$ python -q
>>> import numpy as np
>>> np.set_printoptions(precision=1, suppress=True, linewidth=140, legacy="1.25")
>>> def rd(a):
...     return np.round(a, 1) + 0
... 
>>> M = np.load("mat.npy")
>>> M
array([[ 1,  2,  0, -2],
       [-2,  1,  2,  0],
       [ 0, -2,  1,  2],
       [ 2,  0, -2,  1]])
>>> rng = np.random.default_rng(137)
>>> z = rng.permutation(4)
>>> z
array([3, 2, 1, 0])
>>> out = M[z][:, z]
>>> out
array([[ 1, -2,  0,  2],
       [ 2,  1, -2,  0],
       [ 0,  2,  1, -2],
       [-2,  0,  2,  1]])
>>> rd(np.sort(np.abs(np.linalg.eigvals(out))))
array([1. , 1. , 4.1, 4.1])
>>> np.diag(out)
array([1, 1, 1, 1])
>>> rd(np.linalg.det(out)), rd(np.linalg.det(M[z]))
(17.0, 17.0)
>>> J = np.loadtxt("block8.csv", delimiter=",")
>>> rd(J)
array([[-28.3,  -9.6,  13.4,  -9.4,   3.6],
       [-17.2,  -4.4,   9.8,  -5.6,  -1.7],
       [-10.3,  -2.3,   6.7,  -3. ,  -3.5],
       [ -8.7,  -2. ,   5.8,  -2.4,  -3.6],
       [ -6. ,  -1.5,   4.2,  -1.4,  -3.5],
       [ -3.9,  -1.1,   2.8,  -0.6,  -3. ],
       [ -3.2,  -1. ,   2.3,  -0.4,  -2.7],
       [ -1.4,  -0.6,   1. ,   0. ,  -1.6],
       [  1.6,   5.5,   0.4,  -3.2,   6.7],
       [  1. ,  13.3,   4.2,  -8.2,  11.1],
       [ -0.3,  23.9,  10.2, -14.5,  14.4],
       [ -3.4,  53.3,  27.9, -30.5,  17.8]])
>>> # looks like rank 3
>>> Xs = J - J.mean(axis=0)
>>> vecs = np.linalg.svd(Xs)[2][:3]
>>> out = Xs - Xs @ vecs.T @ vecs
>>> rd(np.cov(Xs @ vecs.T, rowvar=False))
array([[454.6,   0. ,   0. ],
       [  0. ,  98.8,   0. ],
       [  0. ,   0. ,  15.7]])
>>> rd(out.std(axis=0))
array([0., 0., 0., 0., 0.])
>>> z = J[:, 2] > np.median(J[:, 2])
>>> f = J[z].mean(axis=0) - J[~z].mean(axis=0)
>>> z.astype(int)
array([1, 1, 1, 1, 0, 0, 0, 0, 0, 0, 1, 1])
>>> np.argsort(-np.abs(f).round(6), kind="stable")
array([2, 0, 3, 1, 4])
>>> rd(f)
array([-9.4,  7.4,  9.8, -8.6,  3.3])
>>> Uu, sigma, Vt = np.linalg.svd(J)
>>> vecs = Vt[:(sigma > 1e-8).sum()]
>>> x = J[4] + -3 * J[1] + rng.integers(2) * np.eye(5)[0]
>>> rd(x)
array([ 45.6,  11.7, -25.4,  15.4,   1.6])
>>> rd(vecs.T @ vecs)
array([[ 0.7,  0.3, -0.3,  0.2,  0. ],
       [ 0.3,  0.8,  0.2, -0.2,  0. ],
       [-0.3,  0.2,  0.4, -0.2, -0.2],
       [ 0.2, -0.2, -0.2,  0.2, -0.2],
       [ 0. ,  0. , -0.2, -0.2,  0.9]])
>>> d = np.linalg.norm(J[:, None] - J[None], axis=-1)
>>> np.unravel_index(d.round(6).argmax(), d.shape)
(0, 11)
>>> (d + 1e9 * np.eye(12)).round(6).argmin(axis=1)
array([ 1,  2,  3,  2,  5,  6,  5,  6,  9,  8,  9, 10])
>>> feats = np.load("sample7.npy")
>>> feats
array([[0, 1, 0, 0, 0],
       [1, 0, 1, 0, 0],
       [0, 1, 0, 1, 0],
       [0, 0, 1, 0, 1],
       [0, 0, 0, 1, 0]])
>>> P = np.triu(np.array([[-3, -7, 8, 4, -9],
...     [-9, 6, -3, -5, -4],
...     [-8, 2, 9, -6, -6],
...     [-2, -4, -8, -8, 4],
...     [-9, 9, -9, -7, 9]]), 1) + np.eye(5)
>>> out = P @ feats @ np.linalg.inv(P)
>>> np.trace(out), np.trace(feats)
(0.0, 0)
>>> rd(np.linalg.eigvalsh(feats).min())
-1.7
>>> np.all(np.linalg.eigvalsh(feats) > 0)
False
>>> [round(float(np.linalg.det(feats[:i, :i])), 2) + 0 for i in range(1, 6)]
[0.0, -1.0, 0.0, 1.0, 0.0]
>>> ev, vecs = np.linalg.eigh(feats)
>>> x = np.array([3, -2, -3, 1, 3])
>>> rd(np.linalg.eigvalsh(feats[1:, 1:]))
array([-1.6, -0.6,  0.6,  1.6])
>>> (np.sign(vecs[:, -1].round(6)) == np.sign(vecs[0, -1].round(6))).astype(int)
array([1, 1, 1, 1, 1])
>>> x @ feats @ x
0
>>> rd(vecs * np.abs(ev) @ vecs.T)
array([[ 0.8,  0. ,  0.6,  0. , -0.2],
       [ 0. ,  1.4,  0. ,  0.4,  0. ],
       [ 0.6,  0. ,  1.2,  0. ,  0.6],
       [ 0. ,  0.4,  0. ,  1.4,  0. ],
       [-0.2,  0. ,  0.6,  0. ,  0.8]])
>>> x @ feats @ x / (x @ x), rd(ev[0]), rd(ev[-1])
(0.0, -1.7, 1.7)
>>> F = np.maximum(np.array([[-1, 0],
...     [-3, -1],
...     [-3, -2],
...     [-3, -3],
...     [0, -1],
...     [0, 3],
...     [-3, -1],
...     [-1, 0],
...     [3, -2],
...     [1, -2],
...     [3, 1],
...     [0, 0],
...     [1, 2],
...     [-1, -2],
...     [3, 2],
...     [-1, 0],
...     [-1, 1],
...     [3, -2],
...     [2, -1],
...     [-3, 1],
...     [-2, 3]]) @ np.array([[3, 1, -1, 0], [2, 2, -3, 3]]) + np.array([-1, 0, -6, 2]), 0)
>>> F
array([[ 0,  0,  0,  2],
       [ 0,  0,  0,  0],
       [ 0,  0,  3,  0],
       [ 0,  0,  6,  0],
       [ 0,  0,  0,  0],
       [ 5,  6,  0, 11],
       [ 0,  0,  0,  0],
       [ 0,  0,  0,  2],
       [ 4,  0,  0,  0],
       [ 0,  0,  0,  0],
       [10,  5,  0,  5],
       [ 0,  0,  0,  2],
       [ 6,  5,  0,  8],
       [ 0,  0,  1,  0],
       [12,  7,  0,  8],
       [ 0,  0,  0,  2],
       [ 0,  1,  0,  5],
       [ 4,  0,  0,  0],
       [ 3,  0,  0,  0],
       [ 0,  0,  0,  5],
       [ 0,  4,  0, 11]])
>>> Xs = J - J.mean(axis=0)
>>> Uu, sigma, Vt = np.linalg.svd(Xs, full_matrices=False)
>>> np.searchsorted(np.cumsum(sigma ** 2) / (sigma ** 2).sum(), 0.9) + 1
2
>>> (np.sign(Uu[:, 0]) == np.sign(Uu[0, 0])).astype(int)
array([1, 1, 1, 1, 1, 1, 1, 1, 1, 0, 0, 0])
>>> np.abs(Uu[:, 0]).argmax()
11
>>> rd(sigma)
array([70.7, 33. , 13.1,  0. ,  0. ])
>>> np.unique(feats.round(6), axis=0).shape
(5, 5)
>>> np.allclose(feats[:-1].T @ np.linalg.lstsq(feats[:-1].T, feats[-1])[0], feats[-1])
True
>>> rd(np.trace(np.linalg.pinv(feats) @ feats))
4.0
>>> np.abs(np.diag(np.linalg.qr(feats)[1])) > 1e-9
array([ True,  True,  True,  True, False])
>>> z = F[:, 1] > np.median(F[:, 1])
>>> f = F[z].mean(axis=0) - F[~z].mean(axis=0)
>>> z.astype(int)
array([0, 0, 0, 0, 0, 1, 0, 0, 0, 0, 1, 0, 1, 0, 1, 0, 1, 0, 0, 0, 1])
>>> ((F - F.mean(axis=0)) @ f > 0).astype(int)
array([0, 0, 0, 0, 0, 1, 0, 0, 0, 0, 1, 0, 1, 0, 1, 0, 1, 0, 0, 0, 1])
>>> W1 = np.array([[-3, 2, 0, 5, -4, -3],
...     [-5, -3, -1, -3, -4, -3],
...     [1, -2, 1, 5, -5, 3],
...     [-3, -4, 1, 0, 3, -4]])
>>> coef = np.array([2, -1, -1, -2, 2, 0])
>>> act = np.maximum(F @ W1 + coef, 0)
>>> rd((act > 0).mean(axis=0))
array([0.3, 0.1, 0.5, 0.5, 0.5, 0.1])
>>> np.linalg.matrix_rank(act)
6
>>> act
array([[ 0,  0,  1,  0,  8,  0],
       [ 2,  0,  0,  0,  2,  0],
       [ 5,  0,  2, 13,  0,  9],
       [ 8,  0,  5, 28,  0, 18],
       [ 2,  0,  0,  0,  2,  0],
       [ 0,  0,  4,  5,  0,  0],
       [ 2,  0,  0,  0,  2,  0],
       [ 0,  0,  1,  0,  8,  0],
       [ 0,  7,  0, 18,  0,  0],
       [ 2,  0,  0,  0,  2,  0],
       [ 0,  0,  0, 33,  0,  0],
       [ 0,  0,  1,  0,  8,  0],
       [ 0,  0,  2, 13,  0,  0],
       [ 3,  0,  0,  3,  0,  3],
       [ 0,  0,  0, 37,  0,  0],
       [ 0,  0,  1,  0,  8,  0],
       [ 0,  0,  3,  0, 13,  0],
       [ 0,  7,  0, 18,  0,  0],
       [ 0,  5,  0, 13,  0,  0],
       [ 0,  0,  4,  0, 17,  0],
       [ 0,  0,  6,  0, 19,  0]])
>>> cent = np.array([[1, 1], [0, -1], [0, 3], [-2, -3], [-1, -1], [-2, 0]])
>>> W1 @ cent
array([[ -3, -16],
       [ 11,   8],
       [-10,  -4],
       [  2,   1]])
>>> act @ cent
array([[  -8,   -5],
       [   0,    0],
       [ -39,  -28],
       [ -84,  -61],
       [   0,    0],
       [ -10,   -3],
       [   0,    0],
       [  -8,   -5],
       [ -36,  -61],
       [   0,    0],
       [ -66,  -99],
       [  -8,   -5],
       [ -26,  -33],
       [  -9,   -6],
       [ -74, -111],
       [  -8,   -5],
       [ -13,   -4],
       [ -36,  -61],
       [ -26,  -44],
       [ -17,   -5],
       [ -19,   -1]])
>>> O, _ = np.linalg.qr(np.array([[-0.1], [-0.1], [0.0], [1.6], [0.9]]))
>>> arr = O @ O.T
>>> rd(arr)
array([[0. , 0. , 0. , 0. , 0. ],
       [0. , 0. , 0. , 0. , 0. ],
       [0. , 0. , 0. , 0. , 0. ],
       [0. , 0. , 0. , 0.8, 0.4],
       [0. , 0. , 0. , 0.4, 0.2]])
>>> # column 1 repeats column 0
>>> [round(float(x), 1) for x in np.linalg.svd(arr, compute_uv=False)[:3]]
[1.0, 0.0, 0.0]
>>> np.argsort(-np.linalg.norm(arr, axis=0).round(6), kind="stable")[:3]
array([3, 4, 0])
>>> np.abs(np.diag(np.linalg.qr(arr)[1])) > 1e-9
array([ True, False, False, False, False])
>>> np.allclose(arr[:-1].T @ np.linalg.lstsq(arr[:-1].T, arr[-1])[0], arr[-1])
True
>>> np.unique(arr.round(6), axis=0).shape
(4, 5)
>>> rd(arr @ np.linalg.pinv(arr) @ arr)
array([[0. , 0. , 0. , 0. , 0. ],
       [0. , 0. , 0. , 0. , 0. ],
       [0. , 0. , 0. , 0. , 0. ],
       [0. , 0. , 0. , 0.8, 0.4],
       [0. , 0. , 0. , 0.4, 0.2]])
>>> np.linalg.lstsq(arr[:-1].T, arr[-1])[2]
1
>>> Uu, sigma, Vt = np.linalg.svd(arr)
>>> np.argmax(sigma[:-1] / (sigma[1:] + 1e-6)) + 1
1
>>> out = Uu[:, :1] @ np.diag(sigma[:1]) @ Vt[:1]
>>> rd(out)
array([[0. , 0. , 0. , 0. , 0. ],
       [0. , 0. , 0. , 0. , 0. ],
       [0. , 0. , 0. , 0. , 0. ],
       [0. , 0. , 0. , 0.8, 0.4],
       [0. , 0. , 0. , 0.4, 0.2]])
>>> rd(np.linalg.norm(arr - out) / np.linalg.norm(arr))
0.0
>>> rd(np.abs(arr - out).max())
0.0
>>> np.linalg.matrix_rank(out)
1
>>> rd(np.linalg.norm(arr - out, 2)), rd(sigma[1])
(0.0, 0.0)
>>> ang = np.sort(rng.uniform(-2, 2, 34))
>>> X = np.c_[ang, ang ** 2, ang ** 3] @ np.array([[-1, 2, 3, -4, 2], [9, 0, -7, 6, -8], [7, -3, 6, -3, -5]])
>>> rd(X)
array([[-16.6,  19. , -78.9,  54.1,   3.2],
       [-12.8,  16.2, -70.2,  48.7,   1.2],
       [-12.6,  16. , -69.6,  48.3,   1.1],
       [ -7.6,  12.1, -57.2,  40.4,  -1.5],
       [ -7.2,  11.8, -56.3,  39.8,  -1.7],
       [ -0.6,   5.9, -36. ,  26.7,  -4.6],
       [  1.3,   3.7, -27.9,  21.2,  -5.2],
       [  2.7,   1.7, -19.4,  15.4,  -5.2],
       [  3.1,   0.3, -12.5,  10.5,  -4.6],
       [  2.4,  -0.5,  -5.9,   5.5,  -3.1],
       [  1. ,  -0.5,  -1.9,   2. ,  -1.3],
       [  0.9,  -0.5,  -1.6,   1.8,  -1.1],
       [  0.4,  -0.3,  -0.7,   0.8,  -0.5],
       [  0.3,  -0.3,  -0.5,   0.6,  -0.4],
       [  0.2,  -0.2,  -0.5,   0.6,  -0.4],
       [  0.2,  -0.2,  -0.4,   0.5,  -0.3],
       [  0.1,  -0.1,  -0.2,   0.2,  -0.1],
       [  0. ,  -0.1,  -0.1,   0.1,  -0.1],
       [  0. ,   0.1,   0.1,  -0.2,   0.1],
       [  0.5,   0.5,   0.4,  -0.7,  -0.2],
       [  0.6,   0.5,   0.4,  -0.7,  -0.2],
       [  1.2,   0.6,   0.5,  -0.8,  -0.6],
       [  2.6,   0.6,   0.5,  -0.9,  -1.6],
       [  6.1,   0.4,   0.7,  -0.9,  -4.2],
       [ 13.9,  -0.8,   1.8,  -1. , -10.1],
       [ 20.5,  -2.1,   3.1,  -1.2, -15.2],
       [ 21.1,  -2.2,   3.2,  -1.2, -15.6],
       [ 21.5,  -2.3,   3.3,  -1.2, -15.9],
       [ 24. ,  -2.8,   3.9,  -1.4, -17.9],
       [ 30.7,  -4.3,   5.6,  -1.7, -23. ],
       [ 49.1,  -8.8,  11.1,  -3.2, -37. ],
       [ 79.9, -17.1,  22.1,  -6.7, -60.4],
       [ 80.1, -17.2,  22.1,  -6.7, -60.5],
       [ 89.5, -19.9,  25.8,  -7.9, -67.6]])
>>> Uu, sigma, Vt = np.linalg.svd(X)
>>> vecs = Vt[:(sigma > 1e-8).sum()]
>>> x = X[32] + 2 * X[2] + rng.integers(2) * np.eye(5)[2]
>>> rd(x)
array([  54.9,   14.8, -116.2,   89.9,  -58.4])
>>> rd(np.linalg.norm(x - vecs.T @ vecs @ x))
0.6
>>> rd(vecs.T @ vecs)
array([[ 0.7,  0.1,  0. , -0.1, -0.5],
       [ 0.1,  0.7, -0.3, -0.3,  0.1],
       [ 0. , -0.3,  0.7, -0.4,  0. ],
       [-0.1, -0.3, -0.4,  0.5, -0.1],
       [-0.5,  0.1,  0. , -0.1,  0.4]])
>>> np.linalg.matrix_rank(np.vstack([X, x]))
4
>>> rd(np.diag(vecs.T @ vecs))
array([0.7, 0.7, 0.7, 0.5, 0.4])
>>> z = X[:, 1] > np.median(X[:, 1])
>>> f = X[z].mean(axis=0) - X[~z].mean(axis=0)
>>> rd(f)
array([-27.9,  10. , -30.4,  18.9,  18. ])
>>> ((X - X.mean(axis=0)) @ f > 0).astype(int)
array([1, 1, 1, 1, 1, 1, 1, 1, 1, 1, 1, 1, 1, 1, 1, 1, 1, 1, 1, 1, 1, 0, 0, 0, 0, 0, 0, 0, 0, 0, 0, 0, 0, 0])
>>> rd((((X - X.mean(axis=0)) @ f > 0) == z).mean())
0.7
